% ipython --no-banner

In [1]: import numpy as np

In [2]: np.set_printoptions(precision=1, suppress=True, linewidth=140, floatmode="fixed")

In [3]: def tidy(a):
   ...:     return np.round(a, 1) + 0
   ...: 

In [4]: W0 = np.array([[0, 0, 1, 0], [1, 0, 0, 0], [0, 0, 0, 1], [0, 1, 0, 0]])

In [5]: vec = np.array([2, 0, -1, 2])

In [6]: h1 = np.maximum(W0 @ vec, 0)

In [7]: print(np.flatnonzero(h1 > 1e-9))
[1 2]

In [8]: print(h1)
[0 2 2 0]

In [9]: print(np.maximum(W0 @ (3 * vec), 0))
[0 6 6 0]

In [10]: print(np.maximum(W0 @ vec, 0) - np.maximum(-W0 @ vec, 0))
[-1  2  2  0]

In [11]: print(tidy(np.sort(np.abs(np.linalg.eigvals(W0)))[::-1]))
[1.0 1.0 1.0 1.0]

In [12]: print(np.linalg.matrix_power(W0, 2))
[[0 0 0 1]
 [0 0 1 0]
 [0 1 0 0]
 [1 0 0 0]]

In [13]: print(W0 @ np.ones(4))
[1.0 1.0 1.0 1.0]

In [14]: print(W0.sum(axis=1))
[1 1 1 1]

In [15]: print(np.linalg.matrix_power(W0, 100))
[[1 0 0 0]
 [0 1 0 0]
 [0 0 1 0]
 [0 0 0 1]]

In [16]: p = np.eye(4)[1]

In [17]: for _ in range(4):
    ...:     p = p @ W0
    ...:     print(p.round(1))
    ...: 
[1.0 0.0 0.0 0.0]
[0.0 0.0 1.0 0.0]
[0.0 0.0 0.0 1.0]
[0.0 1.0 0.0 0.0]

In [18]: Uu, s, VT = np.linalg.svd(W0, full_matrices=False)

In [19]: print(tidy(np.cumsum(s ** 2) / np.sum(s ** 2)))
[0.2 0.5 0.8 1.0]

In [20]: print(Uu.T @ W0 @ VT.T)
[[1.0 0.0 0.0 0.0]
 [0.0 1.0 0.0 0.0]
 [0.0 0.0 1.0 0.0]
 [0.0 0.0 0.0 1.0]]

In [21]: print(s / s[0])
[1.0 1.0 1.0 1.0]

In [22]: print(Uu.T @ Uu)
[[1.0 0.0 0.0 0.0]
 [0.0 1.0 0.0 0.0]
 [0.0 0.0 1.0 0.0]
 [0.0 0.0 0.0 1.0]]

In [23]: print(Uu.shape, s.shape, VT.shape)
(4, 4) (4,) (4, 4)

In [24]: print(VT @ VT.T)
[[1.0 0.0 0.0 0.0]
 [0.0 1.0 0.0 0.0]
 [0.0 0.0 1.0 0.0]
 [0.0 0.0 0.0 1.0]]
